$ python -q
>>> import numpy as np
>>> np.set_printoptions(suppress=True, linewidth=140)
>>> u = np.array([2, 1, 2, 1]) + 0.5
>>> W0 = np.eye(4) - 2 * np.outer(u, u) / (u @ u)
>>> W0.round(3)
array([[ 0.265, -0.441, -0.735, -0.441],
       [-0.441,  0.735, -0.441, -0.265],
       [-0.735, -0.441,  0.265, -0.441],
       [-0.441, -0.265, -0.441,  0.735]])
>>> w, V = np.linalg.eig(W0)
>>> np.round(np.prod(w), 3)
np.float64(-1.0)
>>> W = np.array([[2, 7, -3, 4, 2, 2],
...     [3, -6, 4, 1, 2, -3],
...     [-8, 6, -2, -9, 3, 3],
...     [-3, -1, 6, -4, 3, -9]])
>>> b = np.array([0, 0, 0, 1, -1, -1])
>>> H = np.maximum(W0 @ W + b, 0)
>>> (H > 0).mean(axis=0)
array([0.5 , 0.25, 0.5 , 0.5 , 0.  , 0.5 ])
>>> (H > 0).astype(int)
array([[1, 1, 0, 1, 0, 1],
       [1, 0, 1, 1, 0, 0],
       [0, 0, 0, 0, 0, 1],
       [0, 0, 1, 0, 0, 0]])
>>> np.linalg.matrix_rank(H)
np.int64(4)
>>> C = np.array([[-2, -1, -1],
...     [-1, -2, 1],
...     [3, -3, 1],
...     [2, 2, 1],
...     [2, -1, 2],
...     [-3, 2, -1]])
>>> W @ C
array([[-14,   3,   8],
       [ 27,  -9,   3],
       [-17, -13,   6],
       [ 50, -42,  19]])
>>> np.round(H @ C, 3)
array([[ -1.206,  17.765,   1.5  ],
       [  9.382,  -6.324,   2.912],
       [-10.853,   7.235,  -3.618],
       [ 16.676, -16.676,   5.559]])
>>> arr = np.vander(np.arange(6) - 3, 4, increasing=True)
>>> arr
array([[  1,  -3,   9, -27],
       [  1,  -2,   4,  -8],
       [  1,  -1,   1,  -1],
       [  1,   0,   0,   0],
       [  1,   1,   1,   1],
       [  1,   2,   4,   8]])
>>> vec = np.array([5, 6, 1, -1])
>>> y = arr @ vec
>>> y
array([23,  5,  1,  5, 11, 13])
>>> np.round(np.linalg.pinv(arr) @ arr, 3) + 0
array([[1., 0., 0., 0.],
       [0., 1., 0., 0.],
       [0., 0., 1., 0.],
       [0., 0., 0., 1.]])
>>> rng = np.random.default_rng(602)
>>> y = y + 0.3 * rng.normal(size=6)
>>> y.round(3)
array([23.115,  4.953,  0.61 ,  5.279, 11.071, 12.894])
>>> b, *_ = np.linalg.lstsq(arr, y)
>>> np.round(arr.T @ (y - arr @ b), 3) + 0
array([0., 0., 0., 0.])
>>> np.round(np.linalg.norm(y - arr @ b), 3)
np.float64(0.374)
>>> M2 = np.c_[arr[:, :3] @ np.array([[3, 3, 2], [4, 4, 4], [4, 1, 2]]), np.array([1, 1, 2, 1, 2, 1])]
>>> M2
array([[27,  0,  8,  1],
       [11, -1,  2,  1],
       [ 3,  0,  0,  2],
       [ 3,  3,  2,  1],
       [11,  8,  8,  2],
       [27, 15, 18,  1]])
>>> np.round(np.linalg.norm(np.linalg.qr(arr)[0].T @ M2, axis=0) ** 2 / ((M2 ** 2).sum(axis=0) + 1e-12), 3)
array([1.   , 1.   , 1.   , 0.923])
>>> np.round(np.linalg.lstsq(arr, M2[:, 0])[0], 3) + 0
array([3., 4., 4., 0.])
>>> np.linalg.matrix_rank(np.c_[arr, M2])
np.int64(5)
>>> np.round(np.linalg.norm(M2 - arr @ np.linalg.lstsq(arr, M2)[0], axis=0), 3) + 0
array([0.   , 0.   , 0.   , 0.964])
>>> np.linalg.matrix_rank(M2)
np.int64(4)
>>> M2 = np.array([[1, 2, 1], [0, 4, 0], [5, 4, 2], [4, 1, 3]])
>>> np.einsum("ij,ij->i", arr, arr)
array([820,  85,   4,   1,   4,  85])
>>> np.einsum("ik,kj->ji", arr, M2)
array([[-62, -11,   2,   1,  10,  53],
       [ -1,   2,   1,   2,  11,  34],
       [-62, -15,   0,   1,   6,  33]])
>>> np.linalg.matrix_rank(arr @ M2)
np.int64(3)
>>> np.vstack([arr, M2.T]).shape
(9, 4)
>>> arr @ M2
array([[-62,  -1, -62],
       [-11,   2, -15],
       [  2,   1,   0],
       [  1,   2,   1],
       [ 10,  11,   6],
       [ 53,  34,  33]])
>>> np.einsum("ij->j", arr)
array([  6,  -3,  19, -27])
>>> np.linalg.matrix_rank(np.vstack([arr, M2.T]))
np.int64(4)
>>> M2 = arr[0, 0] * arr[1:] - np.outer(arr[1:, 0], arr[0])
>>> M2
array([[ 0,  1, -5, 19],
       [ 0,  2, -8, 26],
       [ 0,  3, -9, 27],
       [ 0,  4, -8, 28],
       [ 0,  5, -5, 35]])
>>> np.flatnonzero(~M2.round(6).any(axis=1))
array([], dtype=int64)
>>> arr[:, 0] / arr[0, 0]
array([1., 1., 1., 1., 1., 1.])
